$ python3 -q
>>> import numpy as np
>>> import numpy.linalg as la
>>> np.set_printoptions(suppress=True, linewidth=140)
>>> def rd(a):
...     return np.round(a, 2) + 0
... 
>>> F = np.array([[0, 0, 8, 0, 2, 6, 6, 5],
...     [0, 0, 0, 1, 6, 7, 7, 8],
...     [0, 0, 0, 0, 2, 6, 4, 1],
...     [0, 0, 0, 0, 9, 9, 7, 2],
...     [0, 0, 0, 0, 0, 9, 8, 0],
...     [0, 0, 0, 0, 0, 0, 8, 7],
...     [0, 0, 0, 0, 0, 0, 0, 1],
...     [0, 0, 0, 0, 0, 0, 0, 0]])
>>> rd(np.sort(np.abs(la.eigvals(F))))
array([0., 0., 0., 0., 0., 0., 0., 0.])
>>> F @ F
array([[  0,   0,   0,   0,  16,  66,  96,  56],
       [  0,   0,   0,   0,   9,  63, 111,  58],
       [  0,   0,   0,   0,   0,  18,  64,  46],
       [  0,   0,   0,   0,   0,  81, 144,  70],
       [  0,   0,   0,   0,   0,   0,  72,  71],
       [  0,   0,   0,   0,   0,   0,   0,   8],
       [  0,   0,   0,   0,   0,   0,   0,   0],
       [  0,   0,   0,   0,   0,   0,   0,   0]])
>>> (F - F.T) / 2
array([[ 0. ,  0. ,  4. ,  0. ,  1. ,  3. ,  3. ,  2.5],
       [ 0. ,  0. ,  0. ,  0.5,  3. ,  3.5,  3.5,  4. ],
       [-4. ,  0. ,  0. ,  0. ,  1. ,  3. ,  2. ,  0.5],
       [ 0. , -0.5,  0. ,  0. ,  4.5,  4.5,  3.5,  1. ],
       [-1. , -3. , -1. , -4.5,  0. ,  4.5,  4. ,  0. ],
       [-3. , -3.5, -3. , -4.5, -4.5,  0. ,  4. ,  3.5],
       [-3. , -3.5, -2. , -3.5, -4. , -4. ,  0. ,  0.5],
       [-2.5, -4. , -0.5, -1. ,  0. , -3.5, -0.5,  0. ]])
>>> rd(la.det(F))
np.float64(0.0)
>>> np.trace(F)
np.int64(0)
>>> rd(la.norm(F, 2) / la.norm(F))
np.float64(0.88)
>>> la.matrix_rank(F, rtol=0.1)
np.int64(4)
>>> E = np.loadtxt("a.csv", delimiter=",")
>>> E
array([[ 0., -2.,  2.,  2.,  2.],
       [ 2.,  0., -2.,  2.,  2.],
       [ 2.,  2.,  0., -2.,  2.],
       [ 2.,  2.,  2.,  0., -2.],
       [-2.,  2.,  2.,  2.,  0.]])
>>> q, V = la.qr(E[:, :4])[0], la.qr(E[:, 4:])[0]
>>> sig = la.svd(q.T @ V, compute_uv=False)
>>> rd(np.degrees(np.arccos(sig.clip(0, 1))))
array([58.91])
>>> (sig > 0.9).sum()
np.int64(0)
>>> rd(np.fft.fft(E[0]))
array([ 4.  +0.j  , -3.24+3.8j ,  1.24+2.35j,  1.24-2.35j, -3.24-3.8j ])
>>> E @ np.ones(5)
array([4., 4., 4., 4., 4.])
>>> np.allclose(E @ E.T, E.T @ E)
True
>>> rd(np.sort(np.abs(np.fft.fft(E[0])))), rd(np.sort(la.svd(E, compute_uv=False)))
(array([2.66, 2.66, 4.  , 4.99, 4.99]), array([2.66, 2.66, 4.  , 4.99, 4.99]))
>>> hat = np.triu(np.array([[3, 0, 1, 1, 5],
...     [7, 5, 4, 7, 0],
...     [4, 2, 8, 7, 3],
...     [1, 4, 6, 8, 7],
...     [1, 7, 3, 1, 4]]), 1) + np.eye(5)
>>> out = hat @ E @ la.inv(hat)
>>> la.matrix_rank(out)
np.int64(5)
>>> hat @ E - E @ hat
array([[ -6.,  14.,  20.,   8., -20.],
       [ 22.,  22.,  12.,   4., -24.],
       [  8.,  20.,  10., -10., -10.],
       [-14.,  14.,   4., -16., -16.],
       [  0.,   0.,  -6., -26., -10.]])
>>> out
array([[   -6.,    12.,   -28.,   128.,  -780.],
       [   24.,    22.,  -100.,   516., -3436.],
       [   10.,    22.,   -78.,   386., -2530.],
       [  -12.,    16.,   -36.,   166.,  -996.],
       [   -2.,     2.,    -4.,    18.,  -104.]])
>>> np.trace(out), np.trace(E)
(np.float64(0.0), np.float64(0.0))
>>> M = np.load("sample13.npy")
>>> M
array([[ 3.,  2.,  0.,  1., -1.,  2., -1., -3., -1.,  2.,  1.,  0., -1.,  2., -1., -2.],
       [ 2.,  6.,  0.,  2., -2.,  4., -2., -6., -2.,  4.,  2.,  0., -2.,  4., -2., -4.],
       [ 0.,  0.,  2.,  0.,  0.,  0.,  0.,  0.,  0.,  0.,  0.,  0.,  0.,  0.,  0.,  0.],
       [ 1.,  2.,  0.,  3., -1.,  2., -1., -3., -1.,  2.,  1.,  0., -1.,  2., -1., -2.],
       [-1., -2.,  0., -1.,  3., -2.,  1.,  3.,  1., -2., -1.,  0.,  1., -2.,  1.,  2.],
       [ 2.,  4.,  0.,  2., -2.,  6., -2., -6., -2.,  4.,  2.,  0., -2.,  4., -2., -4.],
       [-1., -2.,  0., -1.,  1., -2.,  3.,  3.,  1., -2., -1.,  0.,  1., -2.,  1.,  2.],
       [-3., -6.,  0., -3.,  3., -6.,  3., 11.,  3., -6., -3.,  0.,  3., -6.,  3.,  6.],
       [-1., -2.,  0., -1.,  1., -2.,  1.,  3.,  3., -2., -1.,  0.,  1., -2.,  1.,  2.],
       [ 2.,  4.,  0.,  2., -2.,  4., -2., -6., -2.,  6.,  2.,  0., -2.,  4., -2., -4.],
       [ 1.,  2.,  0.,  1., -1.,  2., -1., -3., -1.,  2.,  3.,  0., -1.,  2., -1., -2.],
       [ 0.,  0.,  0.,  0.,  0.,  0.,  0.,  0.,  0.,  0.,  0.,  2.,  0.,  0.,  0.,  0.],
       [-1., -2.,  0., -1.,  1., -2.,  1.,  3.,  1., -2., -1.,  0.,  3., -2.,  1.,  2.],
       [ 2.,  4.,  0.,  2., -2.,  4., -2., -6., -2.,  4.,  2.,  0., -2.,  6., -2., -4.],
       [-1., -2.,  0., -1.,  1., -2.,  1.,  3.,  1., -2., -1.,  0.,  1., -2.,  3.,  2.],
       [-2., -4.,  0., -2.,  2., -4.,  2.,  6.,  2., -4., -2.,  0.,  2., -4.,  2.,  6.]])
>>> low = la.cholesky(M)
>>> rd(np.diag(low) ** 2)
array([3.  , 4.67, 2.  , 2.29, 2.25, 2.89, 2.15, 3.29, 2.09, 2.33, 2.07, 2.  , 2.07, 2.27, 2.06, 2.23])
>>> np.unique(F.round(6), axis=0).shape
(8, 8)
>>> np.allclose(F[:-1].T @ la.lstsq(F[:-1].T, F[-1])[0], F[-1])
True
>>> f = np.array([2, 2])
>>> np.correlate(M[15], M[0], "full")
array([  4.,  10.,   0.,  -2.,   2.,   0.,  -2., -30.,   6.,  28.,   8., -16.,   8.,  22.,  -2., -82., -12.,  26.,   2., -12.,   2.,  36.,
        16., -32., -12.,   0.,   0.,   4.,  -8.,  18.,  18.])
>>> np.convolve(M[15], f)
array([ -4., -12.,  -8.,  -4.,   0.,  -4.,  -4.,  16.,  16.,  -4., -12.,  -4.,   4.,  -4.,  -4.,  16.,  12.])
>>> out = np.array([[-2, 0, 1],
...     [-1, 2, -1],
...     [1, -1, 0],
...     [0, -1, -2],
...     [0, 2, -2],
...     [1, 0, -1],
...     [-2, 2, -1],
...     [-1, 0, 0],
...     [1, 0, 0],
...     [-2, 0, 1],
...     [-1, 1, 2],
...     [1, 0, 1],
...     [1, 0, 1],
...     [0, 1, 2],
...     [-1, -2, 0],
...     [0, 1, 1]])
>>> out.T @ M.T
array([[ -7.,  -8.,   2.,  -3.,   3.,  -4.,  -1.,   7.,   5., -10.,  -5.,   2.,   5.,  -6.,   1.,   6.],
       [  2.,   8.,  -2.,   0.,   2.,   4.,   2.,  -6.,  -2.,   4.,   4.,   0.,  -2.,   6.,  -6.,  -2.],
       [  5.,   4.,   0.,  -1.,  -7.,   4.,  -5.,  -9.,  -3.,   8.,   7.,   2.,  -1.,  10.,  -3.,  -4.]])
>>> out @ M
Traceback (most recent call last):
  File "<python-input-39>", line 1, in <module>
    out @ M
    ~~~~^~~
ValueError: matmul: Input operand 1 has a mismatch in its core dimension 0, with gufunc signature (n?,k),(k,m?)->(n?,m?) (size 16 is different from 3)
>>> M @ out
array([[ -7.,   2.,   5.],
       [ -8.,   8.,   4.],
       [  2.,  -2.,   0.],
       [ -3.,   0.,  -1.],
       [  3.,   2.,  -7.],
       [ -4.,   4.,   4.],
       [ -1.,   2.,  -5.],
       [  7.,  -6.,  -9.],
       [  5.,  -2.,  -3.],
       [-10.,   4.,   8.],
       [ -5.,   4.,   7.],
       [  2.,   0.,   2.],
       [  5.,  -2.,  -1.],
       [ -6.,   6.,  10.],
       [  1.,  -6.,  -3.],
       [  6.,  -2.,  -4.]])
>>> np.vstack([M, out.T]).shape
(19, 16)
>>> la.matrix_rank(np.vstack([M, out.T]))
np.int64(16)
>>> A = np.load("block13.npy")
>>> A
array([[  1,  -1,   6,   9,  -5,  -1,  -8,   0,   9,   3],
       [  4,  -6,  -4,  -1,   3,  -8,  -2,   9,  -7,   3],
       [  3,   5,  -3,  -3,   0,  -5,  -8,   2,  -1,  -1],
       [ -1,   9,  -6,  -9,  -1,  -9,  -3,  -5,   8,  -6],
       [  8,   7,   4,   3,   3,   0,   8,   2,  -1,  -1],
       [  4,   2,  -5,   9,  -7,   0,  -2,   0,   3,  -5],
       [ -6,  -2,   7,   7,  -6,  -8,  -5,  -3,   8,   5],
       [ -6,   1,   4,  -7,  -1,   5,   6,   5,  -6,  -5],
       [ -5,  -2,  -2,  -4,   7,   3,   4,   6,  -2,   7],
       [ -3,   5,   6,   4,   2,   4,  -3,  -3,  -4,   7],
       [  2,  -3,  -1,  -3,   5,   4,   8,   9,   3,   7],
       [  2,  -6,  -8,  -4,   8,  -1,  -9,   3,  -1,  -6],
       [  7,   6,  -9,  -9,   5,   5,   6,  -2,   2,   6],
       [ 13, -19,  -6,   6,   4, -25, -14,  27, -12,  12]])
>>> q, V = la.qr(A[:, :5])[0], la.qr(A[:, 5:])[0]
>>> sig = la.svd(q.T @ V, compute_uv=False)
>>> rd(la.norm(q @ q.T - V @ V.T, 2))
np.float64(1.0)
>>> rng = np.random.default_rng(57639)
>>> idx = rng.permutation(10)
>>> out = A[:, idx] * rng.choice([-1, 1], 10)
>>> out
array([[ -1,  -9,  -6,  -9,  -5,  -1,   3,  -8,   1,   0],
       [ -8,   7,   4,   1,   3,  -6,   3,  -2,   4,  -9],
       [ -5,   1,   3,   3,   0,   5,  -1,  -8,   3,  -2],
       [ -9,  -8,   6,   9,  -1,   9,  -6,  -3,  -1,   5],
       [  0,   1,  -4,  -3,   3,   7,  -1,   8,   8,  -2],
       [  0,  -3,   5,  -9,  -7,   2,  -5,  -2,   4,   0],
       [ -8,  -8,  -7,  -7,  -6,  -2,   5,  -5,  -6,   3],
       [  5,   6,  -4,   7,  -1,   1,  -5,   6,  -6,  -5],
       [  3,   2,   2,   4,   7,  -2,   7,   4,  -5,  -6],
       [  4,   4,  -6,  -4,   2,   5,   7,  -3,  -3,   3],
       [  4,  -3,   1,   3,   5,  -3,   7,   8,   2,  -9],
       [ -1,   1,   8,   4,   8,  -6,  -6,  -9,   2,  -3],
       [  5,  -2,   9,   9,   5,   6,   6,   6,   7,   2],
       [-25,  12,   6,  -6,   4, -19,  12, -14,  13, -27]])
>>> U, _, Vt = la.svd(A.T @ out)
>>> rd(U @ Vt)
array([[ 0.,  0.,  0.,  0.,  0.,  0.,  0.,  0.,  1.,  0.],
       [ 0.,  0.,  0.,  0.,  0.,  1.,  0.,  0.,  0.,  0.],
       [ 0.,  0., -1.,  0.,  0.,  0.,  0.,  0.,  0.,  0.],
       [ 0.,  0.,  0., -1.,  0.,  0.,  0.,  0.,  0.,  0.],
       [ 0.,  0.,  0.,  0.,  1.,  0.,  0.,  0.,  0.,  0.],
       [ 1.,  0.,  0.,  0.,  0.,  0.,  0.,  0.,  0.,  0.],
       [ 0.,  0.,  0.,  0.,  0.,  0.,  0.,  1.,  0.,  0.],
       [ 0.,  0.,  0.,  0.,  0.,  0.,  0.,  0.,  0., -1.],
       [ 0., -1.,  0.,  0.,  0.,  0.,  0.,  0.,  0.,  0.],
       [ 0.,  0.,  0.,  0.,  0.,  0.,  1.,  0.,  0.,  0.]])
>>> data = np.loadtxt("w.csv", delimiter=",")
>>> data
array([[ 0., -5.,  4.,  4., -2.,  2.,  5.,  0.,  5., -3.,  5., -4.],
       [ 4.,  1., -4.,  0., -5.,  3.,  5.,  5., -3.,  0., -1., -3.],
       [-1.,  1.,  1., -1., -3.,  4.,  3.,  4., -2.,  3.,  4., -5.],
       [ 4., -5.,  2.,  4., -5.,  4., -4.,  2.,  4., -1.,  2.,  2.],
       [ 2.,  4.,  0.,  2.,  0.,  2.,  1.,  5.,  5., -3.,  3.,  3.],
       [ 1.,  5.,  3.,  2., -1.,  5.,  1., -5., -5.,  1., -5., -1.],
       [ 1., -2., -2., -4.,  3.,  3.,  0.,  3.,  2.,  5.,  1., -2.],
       [ 1., -2., -2., -4.,  3.,  3.,  0.,  3.,  2.,  5.,  1., -2.],
       [-5., -4.,  0.,  3.,  5.,  5., -5., -1.,  3., -2.,  4., -1.],
       [ 4.,  5.,  5.,  3.,  0., -3.,  5.,  4.,  4.,  1.,  3.,  4.],
       [-3.,  3., -4., -2., -1.,  2.,  5.,  3., -2., -4.,  4.,  5.],
       [-2.,  2., -4., -5., -2.,  2.,  0.,  5.,  4., -1.,  2.,  4.],
       [ 3.,  3.,  4.,  5.,  2.,  4., -1., -3.,  4.,  2., -5., -4.],
       [ 4., -2., -5.,  3., -3.,  2.,  1.,  3.,  1.,  1., -2.,  0.]])
>>> hat = data @ la.solve(data.T @ data, data.T)
>>> rd(np.diag(hat))
array([0.97, 1.  , 0.99, 0.94, 0.94, 0.81, 0.5 , 0.5 , 0.97, 0.99, 0.73, 0.96, 0.74, 0.95])
>>> rd(np.trace(hat))
np.float64(12.0)
>>> rd(hat @ data[:, 7])
array([ 0.,  5.,  4.,  2.,  5., -5.,  3.,  3., -1.,  4.,  3.,  5., -3.,  3.])
